% python3 -q
>>> import numpy as np
>>> import numpy.linalg as la
>>> np.set_printoptions(precision=2, suppress=True, linewidth=120)
>>> mat = np.loadtxt("mat.csv", delimiter=",")
>>> mat
array([[ -1.85,   3.84,   5.46,   3.31,   2.61,   3.65,   5.68,  -3.79,   1.43,  -0.52,  -6.85,   2.13,  -5.64],
       [ -1.17,  -3.91,  -2.02,  -0.4 ,  -4.44,   0.56,  -8.18,   6.6 ,   2.93,   0.68,  -3.64,  -1.57,   2.13],
       [  2.66,   1.75,  -3.36,  -1.39,  -1.99,   6.34,   5.85,  -4.47,  -1.9 ,   3.84,  -2.11,  -5.49,   0.35],
       [  7.37,  -6.05,  -9.12,  -1.21,  -3.68,   3.14,  -1.11,  -0.68,  -6.41,   2.08,   4.2 , -11.88,   4.92],
       [  0.49,  -1.12,   6.02,   6.49,   5.8 ,  -0.55,   2.17,  -0.88,  -0.12,  -5.14,  -5.89,   2.07,  -5.53],
       [  1.2 ,   1.9 ,   6.56,   5.53,   8.23,  -2.52,   6.57,  -4.67,  -2.94,  -6.17,   0.3 ,   2.75,  -6.62],
       [  5.71,  -0.9 ,   4.53,   7.76,   9.72,  -1.16,   8.12,  -6.15,  -6.43,  -6.62,  -0.77,  -3.04,  -7.33],
       [  3.43,  -0.03,  -3.14,  -0.79,   0.22,   0.48,   3.35,  -2.98,  -4.38,   1.42,   4.81,  -3.09,   1.21],
       [  1.38,  -6.14,   3.2 ,   6.2 ,   2.11,   0.23,  -5.02,   3.93,   0.48,  -5.82,  -9.75,  -2.38,  -3.43],
       [  1.33,   2.58,  -5.29,  -3.97,  -2.3 ,   2.59,   3.85,  -2.89,  -2.76,   4.49,   6.91,  -3.42,   3.6 ],
       [ -2.26,  -1.  ,   0.67,   1.16,  -2.36,   2.95,  -2.35,   3.29,   3.18,   0.12,  -7.78,   0.11,  -0.25],
       [ -0.25,   4.97,  -3.  ,  -5.48,  -1.87,  -1.04,   4.83,  -4.02,  -1.58,   4.36,  10.44,   0.84,   4.04],
       [  0.74,  -6.09,  -3.84,  -1.07,  -3.66,  -1.9 , -10.  ,   6.38,   1.51,  -0.15,  -0.64,  -2.39,   3.92],
       [ -1.67,  -0.37,   7.43,   3.96,   5.89,  -7.28,  -1.46,   0.8 ,   0.34,  -6.21,   0.97,   7.21,  -3.75],
       [  0.92,  -3.26,  -1.16,  -0.37,  -0.54,  -2.53,  -4.42,   2.65,  -0.24,  -1.17,   1.94,  -0.81,   1.77],
       [  3.52,  -7.24,   1.98,   7.11,   3.36,   0.23,  -3.82,   2.88,  -1.58,  -6.66,  -9.73,  -4.89,  -4.06],
       [  4.72,   1.61,  -0.97,   0.57,   3.43,   1.05,   7.54,  -6.3 ,  -6.5 ,   0.15,   5.54,  -3.58,  -1.08]])
>>> def softmax(z):
...     e = np.exp(z - z.max(axis=-1, keepdims=True))
...     return e / e.sum(axis=-1, keepdims=True)
... 
>>> softmax(mat).sum(axis=1)
array([1., 1., 1., 1., 1., 1., 1., 1., 1., 1., 1., 1., 1., 1., 1., 1., 1.])
>>> np.round(softmax(mat[9] + -2), 2) + 0
array([0.  , 0.01, 0.  , 0.  , 0.  , 0.01, 0.04, 0.  , 0.  , 0.07, 0.83, 0.  , 0.03])
>>> att = mat @ mat.T / np.sqrt(13)
>>> softmax(att).round(6).argmax(axis=1)
array([ 0, 12,  2,  3,  6,  6,  6,  3, 15, 11,  8, 11, 12, 13, 12, 15, 16])
>>> la.matrix_rank(mat, rtol=0.1)
np.int64(4)
>>> round(np.log10(la.cond(mat)))
2
>>> round(la.norm(mat, 2) / la.norm(mat), 2)
np.float64(0.64)
>>> la.cond(mat) > 100
np.True_
>>> x0 = np.array([-5, 9, -6, -6, -1, -9, 2, -3, 4, 1, 4, 9, 8])
>>> print(mat @ np.eye(13)[7])
[-3.79  6.6  -4.47 -0.68 -0.88 -4.67 -6.15 -2.98  3.93 -2.89  3.29 -4.02  6.38  0.8   2.65  2.88 -6.3 ]
>>> la.norm(mat @ x0) <= la.norm(mat, 2) * la.norm(x0) + 1e-9
np.True_
>>> hat = mat @ la.solve(mat.T @ mat, mat.T)
>>> hat @ mat[:, 4]
array([ 2.61, -4.44, -1.99, -3.68,  5.8 ,  8.23,  9.72,  0.22,  2.11, -2.3 , -2.36, -1.87, -3.66,  5.89, -0.54,  3.36,
        3.43])
>>> round(float(np.trace(hat)), 2)
13.0
>>> np.allclose(hat @ hat, hat)
True
>>> X = np.load("case17.npy")
>>> X
array([[ 1, -1, -2, -1,  1],
       [-1, -1, -1, -2,  0],
       [-2,  2,  2,  3,  2],
       [-1,  1,  0,  1,  0],
       [-2, -2,  0, -2,  1]])
>>> A2 = np.c_[mat[:, :2] @ np.array([[-3, -1], [3, 3]]), np.array([-5, -4, 2, -5, 1, 3, 2, 0, 1, 3, 1, -5, -5, -5, 0, -5, 0])]
>>> A2
array([[ 17.07,  13.37,  -5.  ],
       [ -8.22, -10.56,  -4.  ],
       [ -2.73,   2.59,   2.  ],
       [-40.26, -25.52,  -5.  ],
       [ -4.83,  -3.85,   1.  ],
       [  2.1 ,   4.5 ,   3.  ],
       [-19.83,  -8.41,   2.  ],
       [-10.38,  -3.52,   0.  ],
       [-22.56, -19.8 ,   1.  ],
       [  3.75,   6.41,   3.  ],
       [  3.78,  -0.74,   1.  ],
       [ 15.66,  15.16,  -5.  ],
       [-20.49, -19.01,  -5.  ],
       [  3.9 ,   0.56,  -5.  ],
       [-12.54, -10.7 ,   0.  ],
       [-32.28, -25.24,  -5.  ],
       [ -9.33,   0.11,   0.  ]])
>>> print(la.matrix_rank(A2))
3
>>> print(np.round(la.norm(A2 - mat @ la.lstsq(mat, A2)[0], axis=0), 2) + 0)
[0.   0.   5.91]
>>> la.norm(la.qr(mat)[0].T @ A2, axis=0) ** 2 / ((A2 ** 2).sum(axis=0) + 1e-12)
array([1.  , 1.  , 0.82])
>>> la.matrix_rank(np.c_[mat, A2])
np.int64(14)
>>> Q = X.astype(float).copy()
>>> for j in range(5):
...     Q[:, j] -= Q[:, :j] @ (Q[:, :j].T @ Q[:, j])
...     Q[:, j] /= la.norm(Q[:, j])
... 
>>> np.round(Q.T @ X, 2) + 0
array([[ 3.32, -0.3 , -1.51, -0.6 , -1.51],
       [ 0.  ,  3.3 ,  1.98,  4.18,  0.17],
       [ 0.  ,  0.  ,  1.67,  0.48, -0.36],
       [ 0.  ,  0.  ,  0.  ,  0.95,  1.65],
       [ 0.  ,  0.  ,  0.  ,  0.  ,  0.92]])
>>> np.allclose(X @ X.T, X.T @ X)
False
>>> np.sort(np.abs(la.eigvals(X)))
array([0.45, 1.39, 2.55, 2.55, 3.96])
>>> la.matrix_power(X, 2)
array([[  5,  -7,  -5,  -8,  -2],
       [  4,  -2,   1,  -2,  -3],
       [-15,   3,   6,   3,   4],
       [ -3,   1,   1,   0,  -1],
       [  0,   0,   6,   2,  -1]])
>>> (X + X.T) / 2
array([[ 1. , -1. , -2. , -1. , -0.5],
       [-1. , -1. ,  0.5, -0.5, -1. ],
       [-2. ,  0.5,  2. ,  1.5,  1. ],
       [-1. , -0.5,  1.5,  1. , -1. ],
       [-0.5, -1. ,  1. , -1. ,  1. ]])
>>> A = np.load("data.npy")
>>> A
array([[3., 1., 1., 1., 1., 1.],
       [1., 3., 1., 1., 1., 1.],
       [1., 1., 3., 1., 1., 1.],
       [1., 1., 1., 3., 1., 1.],
       [1., 1., 1., 1., 3., 1.],
       [1., 1., 1., 1., 1., 3.]])
>>> u = np.array([0, 2, 2, 2, 1, 0])
>>> A2 = A + np.outer(u, np.eye(6)[1])
>>> A2
array([[3., 1., 1., 1., 1., 1.],
       [1., 5., 1., 1., 1., 1.],
       [1., 3., 3., 1., 1., 1.],
       [1., 3., 1., 3., 1., 1.],
       [1., 2., 1., 1., 3., 1.],
       [1., 1., 1., 1., 1., 3.]])
>>> la.matrix_rank(A2 - A)
np.int64(1)
>>> A2 = np.array([[2, -2, -1, -3, -3, -2, -2, 0, -2, -3, 1, 0],
...     [1, -2, 0, -2, -3, -1, 1, -1, -3, -3, -1, 2],
...     [-1, 2, 3, 1, -1, 3, 0, 3, 3, 2, -1, 1],
...     [-3, -3, 2, -2, 1, 2, 1, 0, -1, 3, 3, -1],
...     [-1, 2, -3, -2, -3, -2, 1, 3, -3, -3, 0, -2],
...     [-1, 2, -2, 2, 1, 3, 3, -2, 2, 2, 3, 2],
...     [-1, -2, -1, 2, 1, 1, -1, -2, -2, 0, 0, -3],
...     [-1, 0, -3, 3, 3, -2, -3, 0, 0, -3, -3, -2],
...     [0, 1, -1, -2, 2, -2, -3, 1, -1, 3, 1, 3],
...     [3, -1, -3, 2, 3, -2, 3, 0, 3, -2, 1, 0],
...     [1, -2, 0, 0, -1, 2, -3, -1, 2, 0, 3, 2],
...     [2, 3, 3, 0, -3, 0, 3, -1, -3, 1, 3, 2]])
>>> M = A2 - A2.T
>>> M
array([[ 0, -3,  0,  0, -2, -1, -1,  1, -2, -6,  0, -2],
       [ 3,  0, -2,  1, -5, -3,  3, -1, -4, -2,  1, -1],
       [ 0,  2,  0, -1,  2,  5,  1,  6,  4,  5, -1, -2],
       [ 0, -1,  1,  0,  3,  0, -1, -3,  1,  1,  3, -1],
       [ 2,  5, -2, -3,  0, -3,  0,  0, -5, -6,  1,  1],
       [ 1,  3, -5,  0,  3,  0,  2,  0,  4,  4,  1,  2],
       [ 1, -3, -1,  1,  0, -2,  0,  1,  1, -3,  3, -6],
       [-1,  1, -6,  3,  0,  0, -1,  0, -1, -3, -2, -1],
       [ 2,  4, -4, -1,  5, -4, -1,  1,  0,  0, -1,  6],
       [ 6,  2, -5, -1,  6, -4,  3,  3,  0,  0,  1, -1],
       [ 0, -1,  1, -3, -1, -1, -3,  2,  1, -1,  0, -1],
       [ 2,  1,  2,  1, -1, -2,  6,  1, -6,  1,  1,  0]])
>>> # skew-symmetric
>>> rng = np.random.default_rng(759)
>>> idx = rng.permutation(12)
>>> A2 = M[:, idx] * rng.choice([-1, 1], 12)
>>> A2
array([[-6,  0,  0, -2,  0, -1,  0, -1,  2,  3, -1, -2],
       [-2, -1,  1, -5,  2,  3,  3, -3,  4,  0,  1, -1],
       [ 5,  1, -1,  2,  0,  1,  0,  5, -4, -2, -6, -2],
       [ 1,  0,  3,  3, -1, -1,  0,  0, -1,  1,  3, -1],
       [-6,  3,  1,  0,  2,  0,  2, -3,  5, -5,  0,  1],
       [ 4,  0,  1,  3,  5,  2,  1,  0, -4, -3,  0,  2],
       [-3, -1,  3,  0,  1,  0,  1, -2, -1,  3, -1, -6],
       [-3, -3, -2,  0,  6, -1, -1,  0,  1, -1,  0, -1],
       [ 0,  1, -1,  5,  4, -1,  2, -4,  0, -4, -1,  6],
       [ 0,  1,  1,  6,  5,  3,  6, -4,  0, -2, -3, -1],
       [-1,  3,  0, -1, -1, -3,  0, -1, -1,  1, -2, -1],
       [ 1, -1,  1, -1, -2,  6,  2, -2,  6, -1, -1,  0]])
>>> Uu, _, VT = la.svd(M.T @ A2)
>>> np.round(la.lstsq(M, A2)[0], 2) + 0
array([[ 0.,  0.,  0.,  0.,  0.,  0.,  1.,  0.,  0.,  0.,  0.,  0.],
       [ 0.,  0.,  0.,  0.,  0.,  0.,  0.,  0.,  0., -1.,  0.,  0.],
       [ 0.,  0.,  0.,  0., -1.,  0.,  0.,  0.,  0.,  0.,  0.,  0.],
       [ 0., -1.,  0.,  0.,  0.,  0.,  0.,  0.,  0.,  0.,  0.,  0.],
       [ 0.,  0.,  0.,  1.,  0.,  0.,  0.,  0.,  0.,  0.,  0.,  0.],
       [ 0.,  0.,  0.,  0.,  0.,  0.,  0.,  1.,  0.,  0.,  0.,  0.],
       [ 0.,  0.,  0.,  0.,  0.,  1.,  0.,  0.,  0.,  0.,  0.,  0.],
       [ 0.,  0.,  0.,  0.,  0.,  0.,  0.,  0.,  0.,  0., -1.,  0.],
       [ 0.,  0.,  0.,  0.,  0.,  0.,  0.,  0., -1.,  0.,  0.,  0.],
       [ 1.,  0.,  0.,  0.,  0.,  0.,  0.,  0.,  0.,  0.,  0.,  0.],
       [ 0.,  0.,  1.,  0.,  0.,  0.,  0.,  0.,  0.,  0.,  0.,  0.],
       [ 0.,  0.,  0.,  0.,  0.,  0.,  0.,  0.,  0.,  0.,  0.,  1.]])
>>> idx
array([ 9,  3, 10,  4,  2,  6,  0,  5,  8,  1,  7, 11])
>>> print(np.round(Uu @ VT, 2) + 0)
[[ 0.  0.  0.  0.  0.  0.  1.  0.  0.  0.  0.  0.]
 [ 0.  0.  0.  0.  0.  0.  0.  0.  0. -1.  0.  0.]
 [ 0.  0.  0.  0. -1.  0.  0.  0.  0.  0.  0.  0.]
 [ 0. -1.  0.  0.  0.  0.  0.  0.  0.  0.  0.  0.]
 [ 0.  0.  0.  1.  0.  0.  0.  0.  0.  0.  0.  0.]
 [ 0.  0.  0.  0.  0.  0.  0.  1.  0.  0.  0.  0.]
 [ 0.  0.  0.  0.  0.  1.  0.  0.  0.  0.  0.  0.]
 [ 0.  0.  0.  0.  0.  0.  0.  0.  0.  0. -1.  0.]
 [ 0.  0.  0.  0.  0.  0.  0.  0. -1.  0.  0.  0.]
 [ 1.  0.  0.  0.  0.  0.  0.  0.  0.  0.  0.  0.]
 [ 0.  0.  1.  0.  0.  0.  0.  0.  0.  0.  0.  0.]
 [ 0.  0.  0.  0.  0.  0.  0.  0.  0.  0.  0.  1.]]
